$ ipython --no-banner

In [1]: import numpy as np

In [2]: np.set_printoptions(precision=2, suppress=True, linewidth=140, sign=" ")

In [3]: X = np.load("data.npy")

In [4]: X
Out[4]: 
array([[ 0.29, -0.04,  0.02, -0.32,  0.08, -0.31],
       [-0.04,  0.1 , -0.11,  0.09,  0.25,  0.04],
       [ 0.02, -0.11,  0.13, -0.08, -0.3 , -0.02],
       [-0.32,  0.09, -0.08,  0.38,  0.05,  0.34],
       [ 0.08,  0.25, -0.3 ,  0.05,  0.78, -0.1 ],
       [-0.31,  0.04, -0.02,  0.34, -0.1 ,  0.33]])

In [5]: rng = np.random.default_rng(2271)

In [6]: z = rng.permutation(6)

In [7]: z
Out[7]: array([ 2,  3,  4,  0,  1,  5])

In [8]: other = X[z][:, z]

In [9]: np.round(np.sort(np.abs(np.linalg.eigvals(other))), 2) + 0
Out[9]: array([ 0.,  0.,  0.,  0.,  1.,  1.])

In [10]: print(other)
[[ 0.13 -0.08 -0.3   0.02 -0.11 -0.02]
 [-0.08  0.38  0.05 -0.32  0.09  0.34]
 [-0.3   0.05  0.78  0.08  0.25 -0.1 ]
 [ 0.02 -0.32  0.08  0.29 -0.04 -0.31]
 [-0.11  0.09  0.25 -0.04  0.1   0.04]
 [-0.02  0.34 -0.1  -0.31  0.04  0.33]]

In [11]: round(np.linalg.det(other), 2), round(np.linalg.det(X[z]), 2)
Out[11]: (np.float64(0.0), np.float64(-0.0))

In [12]: np.diag(other)
Out[12]: array([ 0.13,  0.38,  0.78,  0.29,  0.1 ,  0.33])

In [13]: rk = np.linalg.matrix_rank(X)

In [14]: rk
Out[14]: np.int64(2)

In [15]: N = np.linalg.svd(X)[2][rk:].T

In [16]: print([int(np.linalg.matrix_rank(X[:i])) for i in range(1, len(X) + 1)])
[1, 2, 2, 2, 2, 2]

In [17]: N.shape
Out[17]: (6, 4)

In [18]: N @ N.T
Out[18]: 
array([[ 0.71,  0.04, -0.02,  0.32, -0.08,  0.31],
       [ 0.04,  0.9 ,  0.11, -0.09, -0.25, -0.04],
       [-0.02,  0.11,  0.87,  0.08,  0.3 ,  0.02],
       [ 0.32, -0.09,  0.08,  0.62, -0.05, -0.34],
       [-0.08, -0.25,  0.3 , -0.05,  0.22,  0.1 ],
       [ 0.31, -0.04,  0.02, -0.34,  0.1 ,  0.67]])

In [19]: [int(np.linalg.matrix_rank(np.delete(X, i, axis=0))) for i in range(6)]
Out[19]: [2, 2, 2, 2, 2, 2]

In [20]: np.allclose(X @ N, 0)
Out[20]: True

In [21]: vec = np.array([6, 7, -4, 7, 8, 4])

In [22]: print(np.eye(6) - X)
[[ 0.71  0.04 -0.02  0.32 -0.08  0.31]
 [ 0.04  0.9   0.11 -0.09 -0.25 -0.04]
 [-0.02  0.11  0.87  0.08  0.3   0.02]
 [ 0.32 -0.09  0.08  0.62 -0.05 -0.34]
 [-0.08 -0.25  0.3  -0.05  0.22  0.1 ]
 [ 0.31 -0.04  0.02 -0.34  0.1   0.67]]

In [23]: X @ X @ vec
Out[23]: array([-1.52,  3.69, -4.18,  3.53,  9.66,  1.44])

In [24]: np.linalg.eigvalsh(2 * X - np.eye(6))
Out[24]: array([-1., -1., -1., -1.,  1.,  1.])

In [25]: print(np.round((vec - X @ vec) @ (X @ vec), 2))
0.0

In [26]: W0 = np.array([[-2, 0, 1, -2, -2, 3, 1],
    ...:     [1, -2, 0, 1, -2, -2, 3],
    ...:     [3, 1, -2, 0, 1, -2, -2],
    ...:     [-2, 3, 1, -2, 0, 1, -2],
    ...:     [-2, -2, 3, 1, -2, 0, 1],
    ...:     [1, -2, -2, 3, 1, -2, 0],
    ...:     [0, 1, -2, -2, 3, 1, -2]])

In [27]: np.trace(W0)
Out[27]: np.int64(-14)

In [28]: print(np.allclose(W0 @ W0.T, W0.T @ W0))
True

In [29]: round(float(np.abs(np.linalg.eigvals(W0)).max()), 2)
Out[29]: 8.32

In [30]: np.linalg.matrix_power(W0, 4)
Out[30]: 
array([[ 1362,  -221, -1238,   813,   904, -1224,  -395],
       [ -395,  1362,  -221, -1238,   813,   904, -1224],
       [-1224,  -395,  1362,  -221, -1238,   813,   904],
       [  904, -1224,  -395,  1362,  -221, -1238,   813],
       [  813,   904, -1224,  -395,  1362,  -221, -1238],
       [-1238,   813,   904, -1224,  -395,  1362,  -221],
       [ -221, -1238,   813,   904, -1224,  -395,  1362]])

In [31]: np.allclose(W0, W0.T)
Out[31]: False
